% python3 -q
>>> import numpy as np
>>> import numpy.linalg as la
>>> np.set_printoptions(suppress=True, linewidth=160)
>>> rd = lambda a: np.round(a, 2) + 0
>>> F = np.loadtxt("block12.csv", delimiter=",")
>>> rd(F)
array([[-0.56,  0.08,  0.43,  0.29, -0.1 , -0.47, -0.42],
       [-0.62, -0.36,  0.22, -0.02,  0.01,  0.58,  0.33],
       [ 0.26, -0.39, -0.06,  0.65,  0.21,  0.33, -0.45],
       [-0.41, -0.01, -0.79,  0.31,  0.11, -0.25,  0.2 ],
       [-0.21,  0.15, -0.36, -0.35, -0.39,  0.37, -0.62],
       [ 0.15, -0.05,  0.02,  0.37, -0.87,  0.  ,  0.27],
       [-0.05,  0.83,  0.08,  0.37,  0.14,  0.38,  0.1 ]])
>>> M2 = F / la.norm(F, axis=1, keepdims=True)
>>> G = M2 @ M2.T
>>> rd(G)
array([[1., 0., 0., 0., 0., 0., 0.],
       [0., 1., 0., 0., 0., 0., 0.],
       [0., 0., 1., 0., 0., 0., 0.],
       [0., 0., 0., 1., 0., 0., 0.],
       [0., 0., 0., 0., 1., 0., 0.],
       [0., 0., 0., 0., 0., 1., 0.],
       [0., 0., 0., 0., 0., 0., 1.]])
>>> print(np.argwhere(np.triu(np.abs(G) > 0.95, 1)))
[]
>>> (G - 2 * np.eye(7)).round(6).argmax(axis=1)
array([1, 0, 0, 0, 0, 0, 0])
>>> rng = np.random.default_rng(46625)
>>> idx = rng.permutation(7)
>>> M2 = F[:, idx] * rng.choice([-1, 1], 7)
>>> print(rd(M2))
[[ 0.47 -0.1  -0.29  0.56  0.43 -0.42 -0.08]
 [-0.58  0.01  0.02  0.62  0.22  0.33  0.36]
 [-0.33  0.21 -0.65 -0.26 -0.06 -0.45  0.39]
 [ 0.25  0.11 -0.31  0.41 -0.79  0.2   0.01]
 [-0.37 -0.39  0.35  0.21 -0.36 -0.62 -0.15]
 [ 0.   -0.87 -0.37 -0.15  0.02  0.27  0.05]
 [-0.38  0.14 -0.37  0.05  0.08  0.1  -0.83]]
>>> Uu, _, Vh = la.svd(F.T @ M2)
>>> rd(Uu @ Vh)
array([[ 0.,  0.,  0., -1.,  0.,  0.,  0.],
       [ 0.,  0.,  0.,  0.,  0.,  0., -1.],
       [ 0.,  0.,  0.,  0.,  1.,  0.,  0.],
       [ 0.,  0., -1.,  0.,  0.,  0.,  0.],
       [ 0.,  1.,  0.,  0.,  0.,  0.,  0.],
       [-1.,  0.,  0.,  0.,  0.,  0.,  0.],
       [ 0.,  0.,  0.,  0.,  0.,  1.,  0.]])
>>> idx
array([5, 4, 3, 0, 2, 6, 1])
>>> O, r_ = la.qr(F)
>>> rd(np.trace(O @ O.T))
np.float64(7.0)
>>> print(abs(r_[0, 0]), rd(la.norm(F[:, 0])))
1.0 1.0
>>> rd(np.abs(np.diag(r_)))
array([1., 1., 1., 1., 1., 1., 1.])
>>> rd(O)
array([[-0.56,  0.08,  0.43,  0.29, -0.1 , -0.47, -0.42],
       [-0.62, -0.36,  0.22, -0.02,  0.01,  0.58,  0.33],
       [ 0.26, -0.39, -0.06,  0.65,  0.21,  0.33, -0.45],
       [-0.41, -0.01, -0.79,  0.31,  0.11, -0.25,  0.2 ],
       [-0.21,  0.15, -0.36, -0.35, -0.39,  0.37, -0.62],
       [ 0.15, -0.05,  0.02,  0.37, -0.87,  0.  ,  0.27],
       [-0.05,  0.83,  0.08,  0.37,  0.14,  0.38,  0.1 ]])
>>> print(rd(r_))
[[1. 0. 0. 0. 0. 0. 0.]
 [0. 1. 0. 0. 0. 0. 0.]
 [0. 0. 1. 0. 0. 0. 0.]
 [0. 0. 0. 1. 0. 0. 0.]
 [0. 0. 0. 0. 1. 0. 0.]
 [0. 0. 0. 0. 0. 1. 0.]
 [0. 0. 0. 0. 0. 0. 1.]]
>>> x = np.array([8, 6, 7, 0, 4, 2, 5])
>>> print(rd(O.T @ (O @ x)))
[8. 6. 7. 0. 4. 2. 5.]
>>> rd(la.inv(O))
array([[-0.56, -0.62,  0.26, -0.41, -0.21,  0.15, -0.05],
       [ 0.08, -0.36, -0.39, -0.01,  0.15, -0.05,  0.83],
       [ 0.43,  0.22, -0.06, -0.79, -0.36,  0.02,  0.08],
       [ 0.29, -0.02,  0.65,  0.31, -0.35,  0.37,  0.37],
       [-0.1 ,  0.01,  0.21,  0.11, -0.39, -0.87,  0.14],
       [-0.47,  0.58,  0.33, -0.25,  0.37,  0.  ,  0.38],
       [-0.42,  0.33, -0.45,  0.2 , -0.62,  0.27,  0.1 ]])
>>> arr = np.load("a.npy")
>>> print(rd(arr))
[[-0.06 -0.53 -0.65  0.67 -1.03 -0.05  0.3   0.04 -0.75 -1.17 -0.1  -0.05  1.16]
 [-0.53  1.14  0.36 -0.68  0.15 -0.27 -0.59 -0.33 -0.1   0.62 -0.44  0.21  0.48]
 [-0.65  0.36  0.32  0.58  0.55  0.52  0.02 -0.25 -0.09 -0.71 -0.22  0.16 -0.55]
 [ 0.67 -0.68  0.58  0.82  0.32 -0.92  0.1  -1.4   0.69 -0.81  0.08 -0.44  0.36]
 [-1.03  0.15  0.55  0.32  0.32 -1.03 -0.14  0.06  1.2   0.12 -0.78  0.12 -0.27]
 [-0.05 -0.27  0.52 -0.92 -1.03 -0.32 -0.93 -0.01  0.34 -0.46  0.23  0.72 -0.71]
 [ 0.3  -0.59  0.02  0.1  -0.14 -0.93 -0.25 -1.42 -0.53  0.43  0.07  0.59 -0.26]
 [ 0.04 -0.33 -0.25 -1.4   0.06 -0.01 -1.42 -0.47  0.03 -0.48 -0.32 -0.22  0.34]
 [-0.75 -0.1  -0.09  0.69  1.2   0.34 -0.53  0.03  0.18 -0.12 -0.94 -0.69  0.3 ]
 [-1.17  0.62 -0.71 -0.81  0.12 -0.46  0.43 -0.48 -0.12 -1.09  0.11  0.36  0.79]
 [-0.1  -0.44 -0.22  0.08 -0.78  0.23  0.07 -0.32 -0.94  0.11 -2.37  0.07 -0.53]
 [-0.05  0.21  0.16 -0.44  0.12  0.72  0.59 -0.22 -0.69  0.36  0.07  0.01 -0.04]
 [ 1.16  0.48 -0.55  0.36 -0.27 -0.71 -0.26  0.34  0.3   0.79 -0.53 -0.04 -0.23]]
>>> Uu, sigma, Vh = la.svd(arr)
>>> V = Vh[:(sigma > 1e-8).sum()]
>>> x = arr[9] + 2 * arr[8] + rng.integers(2) * np.eye(13)[9]
>>> rd(x)
array([-2.67,  0.41, -0.89,  0.56,  2.53,  0.22, -0.63, -0.41,  0.25, -1.33, -1.76, -1.03,  1.38])
>>> rd(np.diag(V.T @ V))
array([0.91, 0.97, 0.88, 0.98, 0.8 , 0.74, 0.99, 0.81, 0.7 , 0.94, 0.95, 0.44, 0.88])
>>> la.matrix_rank(np.vstack([arr, x]))
np.int64(11)
>>> print(rd(la.norm(x - V.T @ V @ x)))
0.0
>>> np.allclose(V.T @ V @ x, x)
True
>>> r = la.matrix_rank(arr)
>>> r
np.int64(11)
>>> ns = la.svd(arr)[2][r:].T
>>> np.allclose(arr @ ns, 0)
True
>>> np.unique(arr.round(6), axis=0).shape
(13, 13)
>>> rd(np.trace(la.pinv(arr) @ arr))
np.float64(11.0)
>>> print(la.lstsq(arr[:-1].T, arr[-1])[2])
11
>>> rd(np.abs(la.eigvals(arr)).max())
np.float64(3.0)
>>> rd(np.sort(np.abs(la.eigvals(arr))))
array([0., 0., 1., 1., 1., 2., 2., 2., 3., 3., 3., 3., 3.])
>>> print(rd(np.trace(arr)))
-2.0
>>> rd(la.det(arr))
np.float64(0.0)
>>> np.allclose(arr, arr.T)
True
>>> W0 = np.loadtxt("sample14.csv", delimiter=",")
>>> W0
array([[ 3.,  4.,  5.,  6.,  7.,  8.,  9., 10., 11.],
       [12., 13., 14., 15., 16., 17., 18., 19., 20.],
       [21., 22., 23., 24., 25., 26., 27., 28., 29.],
       [30., 31., 32., 33., 34., 35., 36., 37., 38.],
       [39., 40., 41., 42., 43., 44., 45., 46., 47.]])
>>> rd(W0 @ la.pinv(W0) @ W0)
array([[ 3.,  4.,  5.,  6.,  7.,  8.,  9., 10., 11.],
       [12., 13., 14., 15., 16., 17., 18., 19., 20.],
       [21., 22., 23., 24., 25., 26., 27., 28., 29.],
       [30., 31., 32., 33., 34., 35., 36., 37., 38.],
       [39., 40., 41., 42., 43., 44., 45., 46., 47.]])
>>> np.unique(W0.round(6), axis=0).shape
(5, 9)
>>> rd(np.trace(la.pinv(W0) @ W0))
np.float64(2.0)
>>> np.abs(np.diag(la.qr(W0)[1])) > 1e-9
array([ True,  True, False, False, False])
>>> Uu, sigma, Vh = la.svd(W0)
>>> V = Vh[:(sigma > 1e-8).sum()]
>>> x = W0[4] + 3 * W0[0] + rng.integers(2) * np.eye(9)[3]
>>> x
array([48., 52., 56., 61., 64., 68., 72., 76., 80.])
>>> la.matrix_rank(np.vstack([W0, x]))
np.int64(3)
>>> rd(np.diag(V.T @ V))
array([0.38, 0.26, 0.18, 0.13, 0.11, 0.13, 0.18, 0.26, 0.38])
>>> np.argsort(-la.norm(W0, axis=0).round(6), kind="stable")[:3]
array([8, 7, 6])
>>> print(la.cond(W0) > 100)
True
>>> [round(float(x), 2) for x in la.svd(W0, compute_uv=False)[:3]]
[188.82, 7.83, 0.0]
>>> rd(la.norm(W0, 2) / la.norm(W0))
np.float64(1.0)
>>> Uu, sigma, Vh = la.svd(W0)
>>> rd(sigma)
array([188.82,   7.83,   0.  ,   0.  ,   0.  ])
>>> M2 = Uu[:, :2] @ np.diag(sigma[:2]) @ Vh[:2]
>>> la.matrix_rank(M2)
np.int64(2)
>>> print(rd(la.norm(W0 - M2) / la.norm(W0)))
0.0
>>> rd(np.abs(W0 - M2).max())
np.float64(0.0)
>>> rd(la.norm(W0 - M2, 2)), rd(sigma[2])
(np.float64(0.0), np.float64(0.0))
>>> la.matrix_rank(W0, rtol=0.05)
np.int64(1)
>>> J = np.loadtxt("dump.csv", delimiter=",")
>>> print(J)
[[ 2. -1.  0.  0.  0.  0.  0.  0.  0.]
 [-2.  2.  0.  0.  0.  0.  0.  0.  0.]
 [ 0.  0.  0.  0.  2.  0.  0. -1.  2.]
 [ 0.  0.  2. -1. -1. -2. -2.  0.  1.]
 [ 0.  0.  0.  0. -2.  2.  2. -2. -2.]
 [ 0.  0. -1.  1.  0.  0. -2.  0. -1.]
 [ 0.  0.  0.  0.  2.  1. -2.  2.  0.]
 [ 0.  0. -1.  2.  0. -2.  2. -1.  2.]
 [ 0.  0.  0. -2. -1. -2. -2. -1.  1.]]
>>> M2 = J + rng.integers(-2, 3, (9, 8)) @ rng.integers(-2, 3, (8, 9))
>>> M2
array([[ -3.,   4.,   5.,   0.,  -3.,  -1.,  -3.,  -7.,  -5.],
       [  1.,   1.,  13.,   4.,  -6.,   0.,  -4.,   0.,   2.],
       [  8.,  -6.,  -4.,  -7.,   3.,  -1.,  -4.,   4.,   0.],
       [  2.,  -8.,   4., -14., -10.,   3.,  -3.,   2.,   2.],
       [ 10.,  -7.,  -3.,  -3.,  -3.,   8.,  -3., -12.,  -5.],
       [ -1.,   2.,   1.,   5.,   4.,  -7.,   0.,  12.,   7.],
       [  6.,  -4.,  -7.,   6.,  10.,   7.,  -1.,  -1.,   0.],
       [ -2.,   1.,   3.,   7.,  -4.,   4.,   4., -10.,   1.],
       [ -5.,   1.,  -5.,  -3.,   7.,   1.,   0.,   0.,   3.]])
>>> print(rd(la.svd(M2 - J, compute_uv=False)))
[27.29 23.93 22.24 15.1  10.52  5.38  3.05  0.29  0.  ]
>>> O, V = la.qr(F[:, :1])[0], la.qr(F[:, 1:])[0]
>>> sigma = la.svd(O.T @ V, compute_uv=False)
>>> rd(sigma)
array([0.])
>>> (sigma > 0.9).sum()
np.int64(0)
>>> t3 = np.stack([J, 4 * J, J[::-1]])
>>> t3.sum(axis=0)
array([[ 10.,  -5.,   0.,  -2.,  -1.,  -2.,  -2.,  -1.,   1.],
       [-10.,  10.,  -1.,   2.,   0.,  -2.,   2.,  -1.,   2.],
       [  0.,   0.,   0.,   0.,  12.,   1.,  -2.,  -3.,  10.],
       [  0.,   0.,   9.,  -4.,  -5., -10., -12.,   0.,   4.],
       [  0.,   0.,   0.,   0., -12.,  12.,  12., -12., -12.],
       [  0.,   0.,  -3.,   4.,  -1.,  -2., -12.,   0.,  -4.],
       [  0.,   0.,   0.,   0.,  12.,   5., -10.,   9.,   2.],
       [ -2.,   2.,  -5.,  10.,   0., -10.,  10.,  -5.,  10.],
       [  2.,  -1.,   0., -10.,  -5., -10., -10.,  -5.,   5.]])
>>> rd(la.norm(t3, axis=(1, 2)))
array([10.49, 41.95, 10.49])
>>> (t3 @ J.T).shape
(3, 9, 9)
>>> t3.shape
(3, 9, 9)
>>> O, V = la.qr(J[:, :6])[0], la.qr(J[:, 6:])[0]
>>> sigma = la.svd(O.T @ V, compute_uv=False)
>>> (sigma > 0.9).sum()
np.int64(1)
>>> rd(la.norm(O @ O.T - V @ V.T, 2))
np.float64(1.0)
>>> X = np.loadtxt("layer4.csv", delimiter=",")
>>> rd(X)
array([[  0.5 ,   3.94, -12.56, -11.2 ,  -6.39,   5.03],
       [  0.56,   3.92, -12.1 , -10.82,  -6.18,   4.9 ],
       [  1.01,   3.6 ,  -7.95,  -7.35,  -4.16,   3.57],
       [  1.16,   3.25,  -5.67,  -5.39,  -3.01,   2.73],
       [  1.16,   2.67,  -3.48,  -3.42,  -1.85,   1.79],
       [  1.15,   2.58,  -3.24,  -3.2 ,  -1.72,   1.67],
       [  1.09,   2.32,  -2.6 ,  -2.59,  -1.35,   1.34],
       [  1.09,   2.29,  -2.55,  -2.54,  -1.32,   1.31],
       [  0.9 ,   1.72,  -1.58,  -1.57,  -0.74,   0.73],
       [  0.75,   1.37,  -1.18,  -1.15,  -0.49,   0.45],
       [  0.67,   1.2 ,  -1.02,  -0.97,  -0.39,   0.33],
       [  0.65,   1.16,  -0.99,  -0.93,  -0.36,   0.3 ],
       [  0.63,   1.12,  -0.95,  -0.89,  -0.34,   0.28],
       [  0.35,   0.57,  -0.6 ,  -0.46,  -0.11,  -0.02],
       [  0.16,   0.25,  -0.42,  -0.27,  -0.03,  -0.12],
       [  0.  ,   0.  ,  -0.05,  -0.02,   0.  ,  -0.02],
       [  0.02,   0.04,   0.25,   0.12,   0.  ,   0.13],
       [  0.1 ,   0.14,   0.57,   0.27,   0.01,   0.3 ],
       [  0.12,   0.18,   0.67,   0.31,   0.01,   0.34],
       [  0.21,   0.31,   0.97,   0.45,   0.03,   0.49],
       [  1.62,   2.21,   4.65,   2.25,   0.45,   1.94],
       [  2.43,   3.26,   6.61,   3.27,   0.76,   2.58],
       [  4.6 ,   6.04,  11.88,   6.08,   1.72,   4.07],
       [  4.75,   6.23,  12.25,   6.28,   1.8 ,   4.17],
       [  7.2 ,   9.28,  18.21,   9.57,   3.02,   5.62],
       [  8.95,  11.45,  22.52,  11.99,   3.95,   6.58],
       [ 12.26,  15.48,  30.68,  16.62,   5.8 ,   8.25],
       [ 12.83,  16.18,  32.09,  17.44,   6.13,   8.53],
       [ 14.3 ,  17.96,  35.77,  19.55,   6.99,   9.22]])
>>> Uu, sigma, Vh = la.svd(X)
>>> rd(sigma)
array([92.01, 26.5 ,  2.96,  0.  ,  0.  ,  0.  ])
>>> M2 = Uu[:, :3] @ np.diag(sigma[:3]) @ Vh[:3]
>>> la.matrix_rank(X, rtol=0.05)
np.int64(2)
